$ ipython --no-banner

In [1]: import numpy as np

In [2]: from numpy import linalg as LA

In [3]: np.set_printoptions(suppress=True, linewidth=140)

In [4]: tidy = lambda a: np.round(a, 1) + 0

In [5]: mat = np.load("layer3.npy")

In [6]: print(mat)
[[ 6  3  4 -3]
 [10 -2  7 -5]
 [-6  5 -7  3]
 [ 8  5  5 -4]
 [-4  6  1  2]
 [-8 -6  8  4]]

In [7]: # looks like rank 3

In [8]: U, s, VT = LA.svd(mat)

In [9]: print(np.argmax(s[:-1] / (s[1:] + 1e-6)) + 1)
3

In [10]: B = U[:, :3] @ np.diag(s[:3]) @ VT[:3]

In [11]: print(LA.matrix_rank(mat, rtol=0.05))
3

In [12]: print(tidy(LA.norm(mat - B, 2)), tidy(s[3]))
0.0 0.0

In [13]: print(tidy(np.abs(mat - B).max()))
0.0

In [14]: print(LA.matrix_rank(B))
3

In [15]: print(tidy(B))
[[ 6.  3.  4. -3.]
 [10. -2.  7. -5.]
 [-6.  5. -7.  3.]
 [ 8.  5.  5. -4.]
 [-4.  6.  1.  2.]
 [-8. -6.  8.  4.]]

In [16]: U, s, VT = LA.svd(B)

In [17]: evecs = VT[:(s > 1e-8).sum()]

In [18]: rng = np.random.default_rng(95)

In [19]: x = B[3] + -3 * B[4] + rng.integers(2) * np.eye(4)[3]

In [20]: print(tidy(x))
[ 20. -13.   2. -10.]

In [21]: print(np.allclose(evecs.T @ evecs @ x, x))
True

In [22]: print(tidy(evecs.T @ evecs))
[[ 0.8  0.   0.  -0.4]
 [ 0.   1.   0.   0. ]
 [ 0.   0.   1.   0. ]
 [-0.4  0.   0.   0.2]]
